$ python3 -q
>>> import numpy as np
>>> np.set_printoptions(precision=3, suppress=True, linewidth=120)
>>> arr = np.load("case4.npy")
>>> print(arr)
[[ 4 -1  2]
 [ 3 26  3]
 [-3  3  9]]
>>> Q, Rm = np.linalg.qr(arr)
>>> print(Rm)
[[ -5.831 -11.147   1.715]
 [  0.    -23.701  -5.152]
 [  0.      0.      8.032]]
>>> print(np.allclose(Rm.T @ Rm, arr.T @ arr))
True
>>> print(np.abs(np.diag(Rm)))
[ 5.831 23.701  8.032]
>>> print(np.kron(np.eye(2, dtype=int), Rm))
[[ -5.831 -11.147   1.715  -0.     -0.      0.   ]
 [  0.    -23.701  -5.152   0.     -0.     -0.   ]
 [  0.      0.      8.032   0.      0.      0.   ]
 [ -0.     -0.      0.     -5.831 -11.147   1.715]
 [  0.     -0.     -0.      0.    -23.701  -5.152]
 [  0.      0.      0.      0.      0.      8.032]]
>>> print(np.linalg.eigvals(Rm))
[ -5.831 -23.701   8.032]
>>> print(np.round(np.linalg.det(Rm.T), 3))
1110.0
>>> print(round(np.linalg.eigvals(Rm).sum().real, 3))
-21.5
>>> x = np.array([0, 0, 7])
>>> target = arr @ x
>>> print(target)
[14 21 63]
>>> print(np.linalg.solve(arr, target + arr[:, 2]))
[0. 0. 8.]
>>> print(np.round(np.linalg.solve(arr, target), 3) + 0)
[0. 0. 7.]
>>> print(np.round(np.linalg.solve(arr, -1 * target), 3) + 0)
[ 0.  0. -7.]
>>> A2 = np.linalg.inv(arr)
>>> print(A2)
[[ 0.203  0.014 -0.05 ]
 [-0.032  0.038 -0.005]
 [ 0.078 -0.008  0.096]]
>>> print(round(np.linalg.slogdet(arr)[0], 3))
1.0
>>> print(np.linalg.inv(A2))
[[ 4. -1.  2.]
 [ 3. 26.  3.]
 [-3.  3.  9.]]
>>> E = np.load("mat.npy")
>>> print(E)
[[ 0.886 -0.9   -1.5  ]
 [-0.005  0.    -0.6  ]
 [-0.491  0.5   -0.5  ]
 [-0.486  0.5    0.6  ]
 [-1.451  1.5   -0.6  ]
 [ 0.881 -0.9    0.8  ]
 [-0.224  0.2    0.8  ]
 [-0.094  0.1    0.6  ]
 [ 1.806 -1.8    0.5  ]
 [-0.022  0.    -0.3  ]
 [-0.394  0.4    2.   ]
 [-1.119  1.1   -0.5  ]
 [-0.01   0.    -0.3  ]
 [-0.487  0.5   -1.   ]
 [-0.398  0.4   -1.2  ]
 [-1.299  1.3   -0.3  ]
 [ 0.17  -0.2    0.7  ]
 [ 1.092 -1.1    0.   ]
 [-0.955  1.     0.2  ]
 [-0.23   0.2   -0.6  ]
 [-0.365  0.4    0.2  ]
 [-1.785  1.8    0.   ]
 [ 0.713 -0.7   -0.2  ]
 [-0.332  0.3    0.1  ]
 [ 0.607 -0.6    0.9  ]]
>>> Uu, sv, Vh = np.linalg.svd(E)
>>> print(sv)
[5.977 3.701 0.072]
>>> A2 = Uu[:, :2] @ np.diag(sv[:2]) @ Vh[:2]
>>> print(round(np.linalg.norm(E - A2) / np.linalg.norm(E), 3))
0.01
>>> cen = E - E.mean(axis=0)
>>> evecs = np.linalg.svd(cen)[2][:2]
>>> A2 = cen - cen @ evecs.T @ evecs
>>> print(np.round(A2.std(axis=0), 3) + 0)
[0.01 0.01 0.  ]
>>> print((cen @ evecs.T).std(axis=0))
[1.174 0.74 ]
>>> hat = E @ np.linalg.solve(E.T @ E, E.T)
>>> print(round(np.trace(hat), 3))
3.0
>>> print(np.round(hat @ E[:, 1], 3) + 0)
[-0.9  0.   0.5  0.5  1.5 -0.9  0.2  0.1 -1.8  0.   0.4  1.1  0.   0.5  0.4  1.3 -0.2 -1.1  1.   0.2  0.4  1.8 -0.7
  0.3 -0.6]
>>> print(np.round(np.linalg.eigvalsh(hat), 3) + 0)
[0. 0. 0. 0. 0. 0. 0. 0. 0. 0. 0. 0. 0. 0. 0. 0. 0. 0. 0. 0. 0. 0. 1. 1. 1.]
>>> print(np.allclose(hat @ hat, hat))
True
>>> print(np.abs(E).max())
2.0
>>> C = E[[16, 10]].astype(float)
>>> for _ in range(6):
...     z = np.linalg.norm(E[:, None] - C, axis=-1).argmin(axis=1)
...     C = np.array([E[z == j].mean(axis=0) for j in range(2)])
... 
>>> print(z)
[0 0 0 1 1 0 0 0 0 0 1 1 0 0 0 1 0 0 1 0 0 1 0 0 0]
>>> print(C)
[[ 0.194 -0.2   -0.089]
 [-1.07   1.086  0.2  ]]
>>> print(np.abs(C[1] - C[0]).argmax())
1
>>> m1 = np.loadtxt("block18.csv", delimiter=",")
>>> print(m1)
[[-0.2    1.    -0.1   -1.2  ]
 [-0.2    0.6   -1.2    2.3  ]
 [ 0.8   -0.2    1.1    0.6  ]
 [-0.18   0.937 -0.107 -1.179]]
>>> Uu, sv, Vh = np.linalg.svd(m1)
>>> print(np.argmax(sv[:-1] / (sv[1:] + 1e-6)) + 1)
3
>>> print(sv)
[3.016 2.02  1.002 0.016]
>>> A2 = Uu[:, :3] @ np.diag(sv[:3]) @ Vh[:3]
>>> print(np.linalg.matrix_rank(m1, rtol=0.05))
3
>>> print(np.linalg.matrix_rank(A2))
3
>>> print(A2)
[[-0.191  0.999 -0.106 -1.202]
 [-0.2    0.6   -1.2    2.3  ]
 [ 0.8   -0.2    1.1    0.6  ]
 [-0.19   0.938 -0.101 -1.177]]
>>> print(round(np.linalg.norm(m1 - A2, 2), 3), round(sv[3], 3))
0.016 0.016
>>> print(np.round(np.linalg.norm(m1 - A2) / np.linalg.norm(m1), 3))
0.004
>>> W0 = np.load("test19.npy")
>>> print(W0)
[[ 1  2  2]
 [-1  2 -2]
 [ 0 -1 -2]
 [ 0  0  0]
 [ 0  0  0]
 [ 1  2  2]
 [ 1 -3  0]
 [ 2 -1  2]
 [ 0  0  0]
 [ 1  2  2]
 [ 0 -1 -2]
 [ 0  0  0]
 [ 0  0  0]
 [ 1 -3  0]]
>>> hat = W0 @ np.linalg.solve(W0.T @ W0, W0.T)
>>> print(np.round(np.linalg.eigvalsh(hat), 3) + 0)
[0. 0. 0. 0. 0. 0. 0. 0. 0. 0. 0. 1. 1. 1.]
>>> print(hat @ W0[:, 1])
[ 2.  2. -1.  0.  0.  2. -3. -1.  0.  2. -1.  0.  0. -3.]
>>> print(np.diag(hat))
[0.268 0.463 0.366 0.    0.    0.268 0.293 0.415 0.    0.268 0.366 0.    0.    0.293]
>>> print(np.linalg.matrix_rank(np.eye(14) - hat))
11
